% ipython --no-banner

In [1]: import numpy as np

In [2]: np.set_printoptions(precision=2, suppress=True, linewidth=160)

In [3]: rd = lambda a: np.round(a, 2) + 0

In [4]: M = np.array([[0.6, 1.2, 1.5, 0.2, -0.3, -0.4, 0.4, 0.5, -0.6],
   ...:     [-0.5, -0.4, -0.6, 0.7, -0.4, 0.0, -0.6, -0.4, 0.9],
   ...:     [0.0, 1.6, 0.6, -0.1, 0.5, -0.5, 2.4, -1.1, -0.1],
   ...:     [-1.4, 0.9, -1.0, 2.2, 1.1, -1.6, -0.4, -2.1, -2.2],
   ...:     [2.1, 1.2, 1.2, -1.1, -1.0, -0.4, 0.8, 1.1, 1.0],
   ...:     [-1.8, 0.9, -1.0, 1.2, 1.6, 0.5, 0.5, 1.3, -1.0],
   ...:     [0.1, 1.7, 2.7, -0.1, -0.7, 0.1, -0.3, 1.1, -0.4]])

In [5]: rng = np.random.default_rng(3581)

In [6]: M[1] = M[6] + 0.05 * rng.normal(size=9)

In [7]: print(rd(M))
[[ 0.6   1.2   1.5   0.2  -0.3  -0.4   0.4   0.5  -0.6 ]
 [ 0.12  1.76  2.62 -0.16 -0.8   0.04 -0.23  1.19 -0.4 ]
 [ 0.    1.6   0.6  -0.1   0.5  -0.5   2.4  -1.1  -0.1 ]
 [-1.4   0.9  -1.    2.2   1.1  -1.6  -0.4  -2.1  -2.2 ]
 [ 2.1   1.2   1.2  -1.1  -1.   -0.4   0.8   1.1   1.  ]
 [-1.8   0.9  -1.    1.2   1.6   0.5   0.5   1.3  -1.  ]
 [ 0.1   1.7   2.7  -0.1  -0.7   0.1  -0.3   1.1  -0.4 ]]

In [8]: vec = np.array([0, -3, 9, -4, -7, 3, 1, -6, 5])

In [9]: h1 = np.maximum(M @ vec, 0)

In [10]: print(rd(M.T @ h1))
[ 40.93  86.32 112.2  -21.94 -39.02  -8.51  17.55  51.14   0.99]

In [11]: print(rd(np.maximum(M @ (3 * vec), 0)))
[13.2  45.88 13.5   0.   49.8   0.   47.7 ]

In [12]: print(rd(np.tanh(M @ vec)))
[ 1.  1.  1. -1.  1. -1.  1.]

In [13]: r0, g = M[4], M[6]

In [14]: print(r0 @ r0)
12.51

In [15]: pr = (r0 @ g) / (r0 @ r0) * r0

In [16]: print(rd(np.linalg.norm(r0 + g) ** 2 + np.linalg.norm(r0 - g) ** 2))
49.34

In [17]: print(rd(g - pr))
[-1.05  1.04  2.04  0.5  -0.15  0.32 -0.74  0.5  -0.95]

In [18]: print(rd((g - pr) @ r0))
0.0

In [19]: print(np.linalg.matrix_rank(np.outer(r0, g)))
1

In [20]: m1 = 2 * np.eye(4) + np.eye(4, k=1)

In [21]: print(m1)
[[2. 1. 0. 0.]
 [0. 2. 1. 0.]
 [0. 0. 2. 1.]
 [0. 0. 0. 2.]]

In [22]: print(rd(np.linalg.norm(m1[3] - m1[2])))
2.24

In [23]: print(rd(np.linalg.norm(m1, "nuc")))
8.38

In [24]: print(rd(np.linalg.norm(m1[3], 1)), rd(np.linalg.norm(m1[3], np.inf)))
2.0 2.0

In [25]: print(rd(np.linalg.norm(m1, axis=0)))
[2.   2.24 2.24 2.24]

In [26]: hat = np.triu(np.array([[2, 2, 0, 1], [2, 3, 1, 2], [0, 0, 1, 2], [3, 2, 1, 0]]), 1) + np.eye(4)

In [27]: Y = hat @ m1 @ np.linalg.inv(hat)

In [28]: print(Y)
[[ 2.  1.  1. -4.]
 [ 0.  2.  1. -1.]
 [ 0.  0.  2.  1.]
 [ 0.  0.  0.  2.]]

In [29]: print(np.trace(Y), np.trace(m1))
8.0 8.0

In [30]: print(hat @ m1 - m1 @ hat)
[[ 0.  0.  1. -2.]
 [ 0.  0.  0. -1.]
 [ 0.  0.  0.  0.]
 [ 0.  0.  0.  0.]]

In [31]: Y = np.array([[5, 1], [2, 0], [2, 2], [5, 2]])

In [32]: print(Y.T @ m1.T)
[[12.  6.  9. 10.]
 [ 2.  2.  6.  4.]]

In [33]: print(np.einsum("ik,kj->ji", m1, Y))
[[12.  6.  9. 10.]
 [ 2.  2.  6.  4.]]

In [34]: print(m1 @ Y)
[[12.  2.]
 [ 6.  2.]
 [ 9.  6.]
 [10.  4.]]

In [35]: print(np.einsum("ij->j", m1))
[2. 3. 3. 3.]

In [36]: print(np.vstack([m1, Y.T]).shape)
(6, 4)

In [37]: r0 = np.array([1, 1, 1, -2])

In [38]: Y = m1 + np.outer(r0, np.eye(4)[2])

In [39]: print(rd(np.linalg.det(Y) / np.linalg.det(m1)), rd(1 + np.linalg.solve(m1, r0)[2]))
2.0 2.0

In [40]: print(np.linalg.matrix_rank(np.linalg.inv(Y) - np.linalg.inv(m1), tol=1e-8))
1

In [41]: Y = m1 + rng.integers(-2, 3, (4, 3)) @ rng.integers(-2, 3, (3, 4))

In [42]: print(Y)
[[-2. -1. -2.  4.]
 [-1.  2.  0.  0.]
 [ 3.  3.  4. -1.]
 [-3.  0. -1.  6.]]

In [43]: print(np.abs(Y - m1).sum(axis=1))
[12.  2. 10.  8.]

In [44]: r0 = np.array([3, -3, 2, 3, 0, 2])

In [45]: F = np.array([np.roll(r0, i) for i in range(6)])

In [46]: print(F)
[[ 3 -3  2  3  0  2]
 [ 2  3 -3  2  3  0]
 [ 0  2  3 -3  2  3]
 [ 3  0  2  3 -3  2]
 [ 2  3  0  2  3 -3]
 [-3  2  3  0  2  3]]

In [47]: print(rd(np.fft.fft(F[0])))
[ 7. +0.j   -1.5+2.6j   5.5+6.06j  3. +0.j    5.5-6.06j -1.5-2.6j ]

In [48]: print((F @ F)[0])
[  6 -10  33   6 -10  24]

In [49]: Q, V = np.linalg.qr(F[:, :1])[0], np.linalg.qr(F[:, 1:])[0]

In [50]: s = np.linalg.svd(Q.T @ V, compute_uv=False)

In [51]: print(rd(np.linalg.norm(Q @ Q.T - V @ V.T, 2)))
1.0

In [52]: r0, g = F[5], F[4]

In [53]: print(r0 @ r0)
35

In [54]: print(r0 @ g)
-3

In [55]: pr = (r0 @ g) / (r0 @ r0) * r0

In [56]: print((g - pr) @ r0)
0.0

In [57]: print(rd(g - pr))
[ 1.74  3.17  0.26  2.    3.17 -2.74]

In [58]: vec = np.array([1, 1, -1, 2, -1, 0])

In [59]: rhs = F @ vec

In [60]: c, lr = np.zeros(6), 1 / np.linalg.norm(F, 2) ** 2

In [61]: for i in range(300):
    ...:     c -= lr * F.T @ (F @ c - rhs)
    ...:     if i % 50 == 0: print(i, round(np.linalg.norm(F @ c - rhs), 2))
    ...: 
0 4.75
50 0.0
100 0.0
150 0.0
200 0.0
250 0.0

In [62]: print(rd(c))
[ 1.  1. -1.  2. -1.  0.]

In [63]: print(rd(np.linalg.cond(F)))
2.73

In [64]: E = np.loadtxt("mat.csv", delimiter=",")

In [65]: print(E)
[[-3. -1.  2. -2. -1. -1.  3.  2.  0. -3.]
 [-1. -3. -1.  2. -2. -1. -1.  3.  2.  0.]
 [ 2. -1. -3. -1.  2. -2. -1. -1.  3.  2.]
 [-2.  2. -1. -3. -1.  2. -2. -1. -1.  3.]
 [-1. -2.  2. -1. -3. -1.  2. -2. -1. -1.]
 [-1. -1. -2.  2. -1. -3. -1.  2. -2. -1.]
 [ 3. -1. -1. -2.  2. -1. -3. -1.  2. -2.]
 [ 2.  3. -1. -1. -2.  2. -1. -3. -1.  2.]
 [ 0.  2.  3. -1. -1. -2.  2. -1. -3. -1.]
 [-3.  0.  2.  3. -1. -1. -2.  2. -1. -3.]]

In [66]: # equal to its transpose

In [67]: T = np.stack([E, -1 * E, E[::-1]])

In [68]: print((T @ E.T).shape)
(3, 10, 10)

In [69]: print(np.linalg.matrix_rank(T.reshape(3, -1)))
2

In [70]: print(np.linalg.matrix_rank(T))
[10 10 10]

In [71]: print(np.einsum("bij,cij->bc", T, T))
[[ 364. -364.  -12.]
 [-364.  364.   12.]
 [ -12.   12.  364.]]

In [72]: print(T.sum(axis=0))
[[-3.  0.  2.  3. -1. -1. -2.  2. -1. -3.]
 [ 0.  2.  3. -1. -1. -2.  2. -1. -3. -1.]
 [ 2.  3. -1. -1. -2.  2. -1. -3. -1.  2.]
 [ 3. -1. -1. -2.  2. -1. -3. -1.  2. -2.]
 [-1. -1. -2.  2. -1. -3. -1.  2. -2. -1.]
 [-1. -2.  2. -1. -3. -1.  2. -2. -1. -1.]
 [-2.  2. -1. -3. -1.  2. -2. -1. -1.  3.]
 [ 2. -1. -3. -1.  2. -2. -1. -1.  3.  2.]
 [-1. -3. -1.  2. -2. -1. -1.  3.  2.  0.]
 [-3. -1.  2. -2. -1. -1.  3.  2.  0. -3.]]

In [73]: r0, g = E[4], E[5]

In [74]: print(r0 @ g)
0.0

In [75]: pr = (r0 @ g) / (r0 @ r0) * r0

In [76]: print(np.outer(r0, g))
[[ 1.  1.  2. -2.  1.  3.  1. -2.  2.  1.]
 [ 2.  2.  4. -4.  2.  6.  2. -4.  4.  2.]
 [-2. -2. -4.  4. -2. -6. -2.  4. -4. -2.]
 [ 1.  1.  2. -2.  1.  3.  1. -2.  2.  1.]
 [ 3.  3.  6. -6.  3.  9.  3. -6.  6.  3.]
 [ 1.  1.  2. -2.  1.  3.  1. -2.  2.  1.]
 [-2. -2. -4.  4. -2. -6. -2.  4. -4. -2.]
 [ 2.  2.  4. -4.  2.  6.  2. -4.  4.  2.]
 [ 1.  1.  2. -2.  1.  3.  1. -2.  2.  1.]
 [ 1.  1.  2. -2.  1.  3.  1. -2.  2.  1.]]

In [77]: print(rd(np.linalg.norm(r0 + g) ** 2 + np.linalg.norm(r0 - g) ** 2))
120.0

In [78]: data = np.load("arr.npy")

In [79]: print(data)
[[ 0 -2  3  0]
 [ 2  0 -3 -1]
 [-3  3  0  0]
 [ 0  1  0  0]]

In [80]: # skew, so no eigenvalue has a real part

In [81]: vec = np.array([2, 1, 1, 1])

In [82]: rhs = data @ vec

In [83]: c, lr = np.zeros(4), 1 / np.linalg.norm(data, 2) ** 2

In [84]: for i in range(25):
    ...:     c -= lr * data.T @ (data @ c - rhs)
    ...:     if i % 5 == 0: print(i, round(np.linalg.norm(data @ c - rhs), 2))
    ...: 
0 1.6
5 1.46
10 1.34
15 1.22
20 1.12

In [85]: print(rd(np.linalg.cond(data)))
7.53
